In [1]: import numpy as np

In [2]: np.set_printoptions(precision=2, suppress=True, linewidth=120, sign=" ")

In [3]: arr = np.array([[0, 3, -1, -2], [5, 0, -1, 3], [2, -4, -2, -2]])

In [4]: arr[0] = arr[1]

In [5]: arr
Out[5]: 
array([[ 5,  0, -1,  3],
       [ 5,  0, -1,  3],
       [ 2, -4, -2, -2]])

In [6]: # looks like rank 2

In [7]: round(float(np.linalg.norm(arr, 1)), 2), round(np.linalg.norm(arr, np.inf), 2)
Out[7]: (12.0, np.float64(10.0))

In [8]: np.linalg.norm(arr, axis=1)
Out[8]: array([ 5.92,  5.92,  5.29])

In [9]: np.linalg.norm(arr, axis=0)
Out[9]: array([ 7.35,  4.  ,  2.45,  4.69])

In [10]: np.linalg.norm(arr, axis=1).argmax()
Out[10]: np.int64(0)

In [11]: round(np.linalg.norm(arr, 2), 2)
Out[11]: np.float64(8.46)

In [12]: round(np.linalg.norm(arr[2], 1), 2), round(float(np.linalg.norm(arr[2], np.inf)), 2)
Out[12]: (np.float64(10.0), 4.0)

In [13]: np.allclose(arr[:-1].T @ np.linalg.lstsq(arr[:-1].T, arr[-1])[0], arr[-1])
Out[13]: False

In [14]: np.unique(arr.round(6), axis=0).shape
Out[14]: (2, 4)

In [15]: np.abs(np.diag(np.linalg.qr(arr)[1])) > 1e-9
Out[15]: array([ True,  True, False])

In [16]: left, sig, vt = np.linalg.svd(arr)

In [17]: evecs = vt[:(sig > 1e-8).sum()]

In [18]: rng = np.random.default_rng(1596)

In [19]: vec = arr[1] + -3 * arr[2] + rng.integers(2) * np.eye(4)[1]

In [20]: vec
Out[20]: array([-1., 12.,  5.,  9.])

In [21]: np.linalg.matrix_rank(np.vstack([arr, vec]))
Out[21]: np.int64(2)

In [22]: evecs.T @ evecs
Out[22]: 
array([[ 0.76, -0.17, -0.22,  0.32],
       [-0.17,  0.59,  0.27,  0.37],
       [-0.22,  0.27,  0.15,  0.08],
       [ 0.32,  0.37,  0.08,  0.49]])

In [23]: A2 = arr[0, 0] * arr[1:] - np.outer(arr[1:, 0], arr[0])

In [24]: A2
Out[24]: 
array([[  0,   0,   0,   0],
       [  0, -20,  -8, -16]])

In [25]: np.flatnonzero(~A2.round(6).any(axis=1))
Out[25]: array([ 0])

In [26]: r = np.linalg.matrix_rank(arr)

In [27]: r
Out[27]: np.int64(2)

In [28]: N = np.linalg.svd(arr)[2][r:].T

In [29]: np.linalg.matrix_rank(arr.T @ arr), np.linalg.matrix_rank(arr @ arr.T)
Out[29]: (np.int64(2), np.int64(2))

In [30]: [int(np.linalg.matrix_rank(arr[:, :j + 1])) for j in range(4)]
Out[30]: [1, 2, 2, 2]

In [31]: [int(np.linalg.matrix_rank(arr[:i])) for i in range(1, len(arr) + 1)]
Out[31]: [1, 1, 2]

In [32]: [int(np.linalg.matrix_rank(np.delete(arr, i, axis=0))) for i in range(3)]
Out[32]: [2, 2, 1]

In [33]: M = np.array([[2.0, -2.0, 0.0], [-2.0, 2.0, -2.0], [0.0, -2.0, 0.0]])

In [34]: # symmetric, so the eigenvalues are real

In [35]: [round(float(np.linalg.det(M[:i, :i])), 2) + 0 for i in range(1, 4)]
Out[35]: [2.0, 0.0, -8.0]

In [36]: u, v = M[1], M[0]

In [37]: u @ v
Out[37]: np.float64(-8.0)

In [38]: p = (u @ v) / (u @ u) * u

In [39]: round(float((v - p) @ u), 2)
Out[39]: -0.0

In [40]: np.outer(u, v)
Out[40]: 
array([[-4.,  4., -0.],
       [ 4., -4.,  0.],
       [-4.,  4., -0.]])

In [41]: round(float(np.linalg.norm(u + v) ** 2 + np.linalg.norm(u - v) ** 2), 2)
Out[41]: 40.0

In [42]: evals, evecs = np.linalg.eigh(M)

In [43]: np.round(evals.sum(), 2), np.trace(M)
Out[43]: (np.float64(4.0), np.float64(4.0))

In [44]: np.abs(evecs[:, -1])
Out[44]: array([ 0.59,  0.74,  0.33])

In [45]: evals
Out[45]: array([-1.6 ,  1.11,  4.49])

In [46]: (evals > 1e-8).sum(), (evals < -1e-8).sum()
Out[46]: (np.int64(2), np.int64(1))
